% python3 -q
>>> import numpy as np
>>> import numpy.linalg as la
>>> np.set_printoptions(precision=2, suppress=True, linewidth=140, sign=" ")
>>> mat = np.load("data.npy")
>>> mat
array([[-0.39, -1.51,  1.92,  0.74],
       [ 0.15,  0.33, -0.71,  0.05],
       [ 1.17,  2.96, -3.24, -0.96],
       [-0.51, -1.16,  1.73,  0.43],
       [-0.37, -0.16,  0.16,  0.29],
       [-0.95, -2.15,  1.76,  0.4 ],
       [-0.75, -2.92,  2.68,  0.6 ],
       [-0.52, -1.02,  1.3 ,  0.49],
       [ 0.01,  0.42, -0.18, -0.32],
       [ 0.46,  1.75, -0.96, -0.81],
       [ 1.28,  2.78, -2.88, -1.47],
       [-0.29, -0.54,  0.49,  0.14]])
>>> P = mat @ la.solve(mat.T @ mat, mat.T)
>>> np.round(la.eigvalsh(P), 2) + 0
array([ 0.,  0.,  0.,  0.,  0.,  0.,  0.,  0.,  1.,  1.,  1.,  1.])
>>> np.diag(P)
array([ 0.43,  0.14,  0.31,  0.23,  0.27,  0.58,  0.59,  0.11,  0.15,  0.57,  0.57,  0.05])
>>> x0 = np.array([8, -6, -8, 5])
>>> rhs = mat @ x0
>>> coef, lr = np.zeros(4), 1 / la.norm(mat, 2) ** 2
>>> for i in range(50):
...     coef -= lr * mat.T @ (mat @ coef - rhs)
...     if i % 10 == 0: print(i, round(la.norm(mat @ coef - rhs), 2))
... 
0 10.85
10 9.91
20 9.07
30 8.31
40 7.64
>>> coef
array([ 1.52, -1.23, -4.39,  1.27])
>>> out = np.c_[mat[:, :1] @ np.array([[-3]]), np.array([0, 0, 0, 2, 2, -1, 2, 1, 1, 0, 0, 0])]
>>> out
array([[ 1.17,  0.  ],
       [-0.45,  0.  ],
       [-3.51,  0.  ],
       [ 1.53,  2.  ],
       [ 1.11,  2.  ],
       [ 2.85, -1.  ],
       [ 2.25,  2.  ],
       [ 1.56,  1.  ],
       [-0.03,  1.  ],
       [-1.38,  0.  ],
       [-3.84,  0.  ],
       [ 0.87,  0.  ]])
>>> la.matrix_rank(np.c_[mat, out])
np.int64(5)
>>> Xs = mat - mat.mean(axis=0)
>>> left, sigma, vt = la.svd(Xs, full_matrices=False)
>>> la.matrix_rank(Xs)
np.int64(4)
>>> np.abs(left[:, 0]).argmax()
np.int64(2)
>>> sigma
array([ 9.27,  0.92,  0.82,  0.54])
>>> (np.sign(left[:, 0]) == np.sign(left[0, 0])).astype(int)
array([ 1,  0,  0,  1,  1,  1,  1,  1,  0,  0,  0,  1])
>>> dist = la.norm(mat[:, None] - mat[None], axis=-1)
>>> dist.mean(axis=1).argmax()
np.int64(2)
>>> la.matrix_rank(dist ** 2)
np.int64(6)
>>> np.unravel_index(dist.round(6).argmax(), dist.shape)
(np.int64(2), np.int64(6))
>>> dist[5]
array([ 0.93,  3.69,  7.58,  1.08,  2.62,  0.  ,  1.23,  1.3 ,  3.44,  5.1 ,  7.37,  2.17])
>>> data = np.array([[1, 0, 0, 0], [0, 4, 0, 0], [0, 0, 1, 0], [0, 0, 0, 4]])
>>> # equal to its transpose
>>> rng = np.random.default_rng(478)
>>> idx = rng.permutation(4)
>>> idx
array([ 0,  2,  1,  3])
>>> out = data[idx][:, idx]
>>> np.round(la.det(out), 2), round(la.det(data[idx]), 2)
(np.float64(16.0), np.float64(-16.0))
>>> np.allclose(out, data)
False
>>> np.diag(out)
array([ 1,  1,  4,  4])
>>> np.trace(out)
np.int64(10)
>>> np.sort(np.abs(la.eigvals(out)))
array([ 1.,  1.,  4.,  4.])
>>> out
array([[ 1,  0,  0,  0],
       [ 0,  1,  0,  0],
       [ 0,  0,  4,  0],
       [ 0,  0,  0,  4]])
>>> u = np.array([0, -3, -3, 2])
>>> out = data + np.outer(u, np.eye(4)[0])
>>> la.matrix_rank(la.inv(out) - la.inv(data), tol=1e-8)
np.int64(1)
>>> out
array([[ 1.,  0.,  0.,  0.],
       [-3.,  4.,  0.,  0.],
       [-3.,  0.,  1.,  0.],
       [ 2.,  0.,  0.,  4.]])
>>> np.round(la.det(out) / la.det(data), 2), round(1 + la.solve(data, u)[0], 2)
(np.float64(1.0), np.float64(1.0))
>>> K = np.load("arr.npy")
>>> K
array([[ 0,  0,  0,  0],
       [-2,  0,  0,  0],
       [-1,  2,  3,  0],
       [ 3,  0,  2,  1]])
>>> # rows and columns are dependent
>>> P = np.triu(np.array([[3, 2, 2, -3], [-2, -3, -3, -2], [2, -1, 3, -3], [3, -3, 3, 1]]), 1) + np.eye(4)
>>> out = P @ K @ la.inv(P)
>>> round(la.det(out), 2)
np.float64(0.0)
>>> P @ K - K @ P
array([[-15.,   4.,   0.,  -3.],
       [ -3.,  -2.,  -9.,  -8.],
       [ -9.,   2.,   2.,   7.],
       [  0.,  -6.,  -6.,  15.]])
>>> round(float(la.det(K)), 2)
0.0
>>> np.trace(K)
np.int64(4)
>>> K @ K
array([[ 0,  0,  0,  0],
       [ 0,  0,  0,  0],
       [-7,  6,  9,  0],
       [ 1,  4,  8,  1]])
>>> (K - K.T) / 2
array([[ 0. ,  1. ,  0.5, -1.5],
       [-1. ,  0. , -1. ,  0. ],
       [-0.5,  1. ,  0. , -1. ],
       [ 1.5,  0. ,  1. ,  0. ]])
>>> la.determinant(K)
Traceback (most recent call last):
  File "<python-input-55>", line 1, in <module>
    la.determinant(K)
    ^^^^^^^^^^^^^^
AttributeError: module 'numpy.linalg' has no attribute 'determinant'
>>> left, sigma, vt = la.svd(K)
>>> np.argmax(sigma[:-1] / (sigma[1:] + 1e-6)) + 1
np.int64(3)
>>> sigma.round(2) + 0
array([ 4.23,  3.7 ,  0.69,  0.  ])
>>> out = left[:, :3] @ np.diag(sigma[:3]) @ vt[:3]
>>> la.matrix_rank(out)
np.int64(3)
>>> out.round(2) + 0
array([[ 0.,  0.,  0.,  0.],
       [-2.,  0.,  0.,  0.],
       [-1.,  2.,  3.,  0.],
       [ 3.,  0.,  2.,  1.]])
>>> round(float(la.norm(K - out) / la.norm(K)), 2)
0.0
>>> la.matrix_rank(K, rtol=0.05)
np.int64(3)
>>> m1 = np.load("run3.npy")
>>> m1
array([[-5.04, -0.07, -0.87],
       [-4.93, -0.06, -1.01],
       [-5.12, -0.08, -0.86],
       [-5.16, -0.1 , -0.97],
       [-5.  , -0.07, -1.18],
       [-5.1 , -0.1 , -1.11],
       [-4.96, -0.17, -0.95],
       [-4.96, -0.07, -0.93],
       [-3.16,  4.99, -3.02],
       [-3.17,  5.13, -3.06],
       [-3.02,  5.  , -3.  ],
       [-2.98,  5.07, -2.88],
       [-3.15,  5.05, -2.9 ],
       [-3.06,  4.88, -2.81],
       [-2.98,  5.  , -3.03],
       [-3.06,  4.92, -2.93]])
>>> x0 = np.array([-3, 3, 4])
>>> h = np.maximum(m1 @ x0, 0)
>>> m1.T @ h
array([-744.11,  489.45, -378.78])
>>> np.tanh(m1 @ x0)
array([ 1.,  1.,  1.,  1.,  1.,  1.,  1.,  1.,  1.,  1.,  1.,  1.,  1.,  1.,  1.,  1.])
>>> idx = m1[:, 0] > np.median(m1[:, 0])
>>> u = m1[idx].mean(axis=0) - m1[~idx].mean(axis=0)
>>> idx.astype(int)
array([ 0,  0,  0,  0,  0,  0,  0,  0,  1,  1,  1,  1,  1,  1,  1,  1])
>>> u
array([ 1.96,  5.1 , -1.97])
>>> A = np.load("a.npy")
>>> A
array([[-0.8, -2.6, -4. , -1.6, -1.2],
       [ 0.9, -0.4, -8. ,  1.3, -1. ],
       [-1.1, -1.4,  0. ,  0.7, -0.3]])
>>> # column 2 is much longer than the rest
>>> u, g = A[2], A[1]
>>> np.round(u @ g, 2)
np.float64(0.78)
>>> pr = (u @ g) / (u @ u) * u
>>> la.matrix_rank(np.outer(u, g))
np.int64(1)
>>> g - pr
array([ 1.13, -0.11, -8.  ,  1.15, -0.94])
>>> pr
array([-0.23, -0.29,  0.  ,  0.15, -0.06])
>>> W = np.array([[1, -2, 1, 1],
...     [2, 0, -2, 2],
...     [2, -2, 0, -2],
...     [0, 2, 1, 0],
...     [-1, -1, 1, 0]])
>>> coef = np.array([2, 3, 0, 0])
>>> hid = np.maximum(A @ W + coef, 0)
>>> (hid > 0).mean(axis=0)
array([ 0.  ,  1.  ,  1.  ,  0.67])
>>> la.matrix_rank(hid)
np.int64(3)
>>> Z = np.array([[-2, 0, -1], [-1, 0, 1], [-1, -3, -3], [-2, -1, -1]])
>>> W @ Z
array([[-3, -4, -7],
       [-6,  4,  2],
       [ 2,  2, -2],
       [-3, -3, -1],
       [ 2, -3, -3]])
>>> hid @ Z
array([[-16.2,  -6.8,   3.8],
       [-55. , -22.1,  -1.3],
       [ -9. ,  -6.3,   0.6]])
>>> (hid @ Z).round(6).argmax(axis=1)
array([ 2,  2,  2])
>>> out = A + rng.integers(-2, 3, (3, 1)) @ rng.integers(-2, 3, (1, 5))
>>> out
array([[-2.8, -1.6, -3. , -2.6, -0.2],
       [ 2.9, -1.4, -9. ,  2.3, -2. ],
       [-3.1, -0.4,  1. , -0.3,  0.7]])
>>> np.abs(out - A).sum(axis=1)
array([ 6.,  6.,  6.])
>>> la.matrix_rank(out - A, tol=1e-8)
np.int64(1)
>>> np.round(la.svd(out - A, compute_uv=False), 2) + 0
array([ 4.9,  0. ,  0. ])
>>> J = np.load("sample12.npy")
>>> J
array([[ 1,  2, -1, -1,  3,  1],
       [-1,  2,  0,  1, -1,  3],
       [ 0,  2, -2, -3,  3,  2]])
>>> th = np.radians(120)
>>> R = np.eye(6)
>>> R[5, 5] = R[3, 3] = np.cos(th)
>>> R[5, 3], R[3, 5] = -np.sin(th), np.sin(th)
>>> R
array([[ 1.  ,  0.  ,  0.  ,  0.  ,  0.  ,  0.  ],
       [ 0.  ,  1.  ,  0.  ,  0.  ,  0.  ,  0.  ],
       [ 0.  ,  0.  ,  1.  ,  0.  ,  0.  ,  0.  ],
       [ 0.  ,  0.  ,  0.  , -0.5 ,  0.  ,  0.87],
       [ 0.  ,  0.  ,  0.  ,  0.  ,  1.  ,  0.  ],
       [ 0.  ,  0.  ,  0.  , -0.87,  0.  , -0.5 ]])
>>> out = J @ R.T
>>> out
array([[ 1.  ,  2.  , -1.  ,  1.37,  3.  ,  0.37],
       [-1.  ,  2.  ,  0.  ,  2.1 , -1.  , -2.37],
       [ 0.  ,  2.  , -2.  ,  3.23,  3.  ,  1.6 ]])
>>> np.allclose(J @ J.T, out @ out.T)
True
>>> np.abs(out - J).max(axis=0)
array([ 0.  ,  0.  ,  0.  ,  6.23,  0.  ,  5.37])
>>> out = np.array([[-2, -1], [-3, 3], [-2, -1], [3, -3], [1, -1], [-2, 2]])
>>> np.einsum("ij,ij->i", J, J)
array([ 17,  16,  30])
>>> np.einsum("ik,kj->ij", J, out)
array([[ -8,   8],
       [ -8,  11],
       [-12,  18]])
>>> out.T @ J.T
array([[ -8,  -8, -12],
       [  8,  11,  18]])
>>> la.matrix_rank(np.vstack([J, out.T]))
np.int64(5)
>>> out @ J
Traceback (most recent call last):
  File "<python-input-113>", line 1, in <module>
    out @ J
    ~~~~^~~
ValueError: matmul: Input operand 1 has a mismatch in its core dimension 0, with gufunc signature (n?,k),(k,m?)->(n?,m?) (size 3 is different from 2)
>>> np.sort(la.eigvals(K))
array([ 0.,  0.,  1.,  3.])
>>> K @ K
array([[ 0,  0,  0,  0],
       [ 0,  0,  0,  0],
       [-7,  6,  9,  0],
       [ 1,  4,  8,  1]])
>>> [int(la.matrix_rank(la.matrix_power(K, p))) for p in range(1, 5)]
[3, 2, 2, 2]
>>> out = J / np.sqrt((J ** 2).mean(axis=1, keepdims=True))
>>> la.matrix_rank(out) == la.matrix_rank(J)
np.True_
>>> J - J.mean(axis=1, keepdims=True)
array([[ 0.17,  1.17, -1.83, -1.83,  2.17,  0.17],
       [-1.67,  1.33, -0.67,  0.33, -1.67,  2.33],
       [-0.33,  1.67, -2.33, -3.33,  2.67,  1.67]])
>>> la.matrix_rank(J - J.mean(axis=1, keepdims=True))
np.int64(3)
>>> out[0]
array([ 0.59,  1.19, -0.59, -0.59,  1.78,  0.59])
>>> W = np.array([[-2, 1, 1, 0, -1, -2],
...     [1, 0, 1, -2, -1, -1],
...     [2, -2, -2, 2, -1, 0],
...     [-1, 1, 1, -2, 0, -2],
...     [-1, 2, -1, 2, 1, -2],
...     [-2, -1, 1, 1, -2, 1]])
>>> coef = np.array([0, 1, 2, 1, 1, 0])
>>> hid = np.maximum(J @ W + coef, 0)
>>> (hid > 0).astype(int)
array([[ 0,  1,  1,  1,  0,  0],
       [ 0,  0,  1,  0,  0,  1],
       [ 0,  1,  1,  1,  0,  0]])
>>> (hid > 0).mean(axis=0)
array([ 0.  ,  0.67,  1.  ,  0.67,  0.  ,  0.33])
>>> Z = np.array([[-7, 9, 3], [-9, 8, 8], [7, 0, 7], [9, 2, -2], [4, 8, 0], [-1, 0, 8]])
>>> (hid @ Z).round(6).argmax(axis=1)
array([ 2,  2,  1])
>>> hid @ Z
array([[-8, 72, 84],
       [53,  0, 80],
       [37, 62, 62]])
>>> W @ Z
array([[ 10, -18,  -7],
       [-21,  -3,   6],
       [  4,  -2, -28],
       [-11,  -5,   0],
       [  6,  19, -14],
       [ 30, -40,  -1]])
